>>> import numpy as np
>>> np.set_printoptions(precision=3, suppress=True, linewidth=120, sign=" ")
>>> arr = np.loadtxt("block1.csv", delimiter=",")
>>> arr
array([[  0.,   0.,   8.],
       [  0.,   0.,   4.],
       [  0.,   0.,  10.],
       [  0.,   0.,   8.],
       [  0.,   0.,   2.],
       [  0.,   0.,   6.],
       [  0.,   0.,  10.],
       [  0.,   0.,  10.],
       [  0.,   0.,  10.],
       [  0.,   0.,   0.],
       [  0.,   0.,   8.],
       [  0.,   0.,   2.],
       [  0.,   0.,   4.],
       [  0.,   0.,  10.],
       [  0.,   0.,   0.],
       [  0.,   0.,  10.],
       [  0.,   0.,   2.],
       [  0.,   0.,   8.],
       [  0.,   0.,   0.],
       [  0.,   0.,  10.],
       [  0.,   0.,   0.],
       [  0.,   0.,   8.],
       [  0.,   0.,   4.],
       [  0.,   0.,  10.]])
>>> # rank 1
>>> np.linalg.matrix_rank(arr, rtol=0.1)
np.int64(1)
>>> round(float(np.linalg.norm(arr, 2) / np.linalg.norm(arr)), 3)
1.0
>>> [round(float(x), 3) for x in np.linalg.svd(arr, compute_uv=False)[:3]]
[34.871, 0.0, 0.0]
>>> np.linalg.cond(arr) > 100
np.True_
>>> np.argsort(-np.linalg.norm(arr, axis=0).round(6), kind="stable")[:3]
array([ 2,  0,  1])
>>> arr @ np.linalg.pinv(arr) @ arr
array([[  0.,   0.,   8.],
       [  0.,   0.,   4.],
       [  0.,   0.,  10.],
       [  0.,   0.,   8.],
       [  0.,   0.,   2.],
       [  0.,   0.,   6.],
       [  0.,   0.,  10.],
       [  0.,   0.,  10.],
       [  0.,   0.,  10.],
       [  0.,   0.,   0.],
       [  0.,   0.,   8.],
       [  0.,   0.,   2.],
       [  0.,   0.,   4.],
       [  0.,   0.,  10.],
       [  0.,   0.,   0.],
       [  0.,   0.,  10.],
       [  0.,   0.,   2.],
       [  0.,   0.,   8.],
       [  0.,   0.,   0.],
       [  0.,   0.,  10.],
       [  0.,   0.,   0.],
       [  0.,   0.,   8.],
       [  0.,   0.,   4.],
       [  0.,   0.,  10.]])
>>> np.allclose(arr[:-1].T @ np.linalg.lstsq(arr[:-1].T, arr[-1])[0], arr[-1])
True
>>> np.abs(np.diag(np.linalg.qr(arr)[1])) > 1e-9
array([False, False,  True])
>>> np.round(np.trace(np.linalg.pinv(arr) @ arr), 3)
np.float64(1.0)
>>> u = np.array([9, 1, 9])
>>> np.cross(arr[22, :3], arr[3, :3])
array([ 0.,  0.,  0.])
>>> np.polyval(u, arr[22])
array([   9.,    9.,  157.])
>>> U, s, Vh = np.linalg.svd(arr)
>>> np.argmax(s[:-1] / (s[1:] + 1e-6)) + 1
np.int64(1)
>>> M2 = U[:, :1] @ np.diag(s[:1]) @ Vh[:1]
>>> np.linalg.matrix_rank(arr, rtol=0.05)
np.int64(1)
>>> round(np.linalg.norm(arr - M2, 2), 3), s[1]
(np.float64(0.0), np.float64(0.0))
>>> u = np.array([0, 0, 0, 2, 2])
>>> W0 = u[np.abs(np.subtract.outer(np.arange(5), np.arange(5)))]
>>> W0
array([[ 0,  0,  0,  2,  2],
       [ 0,  0,  0,  0,  2],
       [ 0,  0,  0,  0,  0],
       [ 2,  0,  0,  0,  0],
       [ 2,  2,  0,  0,  0]])
>>> # rows and columns are dependent
>>> (np.linalg.matrix_power((W0 != 0) + (W0.T != 0) + np.eye(5), 5) > 0).astype(int)
array([[ 1,  1,  0,  1,  1],
       [ 1,  1,  0,  1,  1],
       [ 0,  0,  1,  0,  0],
       [ 1,  1,  0,  1,  1],
       [ 1,  1,  0,  1,  1]])
>>> (W0 != 0).astype(int)
array([[ 0,  0,  0,  1,  1],
       [ 0,  0,  0,  0,  1],
       [ 0,  0,  0,  0,  0],
       [ 1,  0,  0,  0,  0],
       [ 1,  1,  0,  0,  0]])
>>> round(float(np.linalg.det(W0)), 3)
0.0
>>> np.allclose(W0[:-1].T @ np.linalg.lstsq(W0[:-1].T, W0[-1])[0], W0[-1])
False
>>> feats = np.loadtxt("arr.csv", delimiter=",")
>>> feats
array([[ 1.02,  0.  ,  1.  ],
       [ 2.  ,  3.02,  3.  ],
       [ 1.  ,  0.  ,  1.02]])
>>> # row 1 dominates
>>> x0 = np.array([-6, -1, 2])
>>> target = feats @ x0
>>> target
array([-4.12, -9.02, -3.96])
>>> np.linalg.solve(feats, feats[:, 0])
array([ 1., -0.,  0.])
>>> np.linalg.solve(feats, target)
array([-6., -1.,  2.])
>>> np.round(np.linalg.solve(feats.T, feats[1]), 3) + 0
array([ 0.,  1.,  0.])
>>> np.linalg.solve(feats, target + feats[:, 2])
array([-6., -1.,  3.])
>>> J = np.loadtxt("m.csv", delimiter=",")
>>> J
array([[ 0.684,  1.58 ,  0.667, -3.936, -1.316],
       [ 1.793, -7.742, -5.535,  1.887,  4.712],
       [-1.29 , -6.962, -2.299,  6.31 ,  3.937],
       [-0.174,  0.404,  0.645, -1.934, -0.161],
       [-1.816,  6.165,  2.02 , -5.678, -2.87 ],
       [ 2.341, -5.046, -1.868,  1.029,  1.736],
       [-0.428, -2.633, -1.136,  7.106,  1.753],
       [-1.445, -1.734, -0.396,  3.189,  1.617],
       [-1.598,  2.868,  2.662,  0.574, -1.589],
       [ 0.208, -0.64 , -0.765, -1.982,  0.091],
       [-0.245,  2.093,  1.802, -1.816, -1.314],
       [-0.151, -2.641, -1.518, -2.74 ,  1.73 ],
       [-0.938, -2.256, -1.982,  7.939,  2.394],
       [ 1.885, -0.874, -2.279, -1.687,  0.048],
       [-2.523,  1.521,  1.859,  3.718, -1.038],
       [ 2.363, -2.905, -2.574,  1.891,  1.298],
       [ 1.413,  1.981,  1.594,  1.008, -1.048],
       [ 0.119,  2.127,  1.179, -5.076, -1.239],
       [ 1.312,  4.138,  3.244, -6.683, -3.18 ]])
>>> th = np.radians(135)
>>> Rm = np.eye(3)
>>> Rm[2, 2] = Rm[0, 0] = np.cos(th)
>>> Rm[2, 0], Rm[0, 2] = -np.sin(th), np.sin(th)
>>> Rm
array([[-0.707,  0.   ,  0.707],
       [ 0.   ,  1.   ,  0.   ],
       [-0.707,  0.   , -0.707]])
>>> M2 = arr @ Rm.T
>>> np.linalg.svd(arr, compute_uv=False), np.round(np.linalg.svd(M2, compute_uv=False), 3) + 0
(array([ 34.871,   0.   ,   0.   ]), array([ 34.871,   0.   ,   0.   ]))
>>> np.round(np.linalg.det(Rm), 3), round(np.trace(Rm), 3)
(np.float64(1.0), np.float64(-0.414))
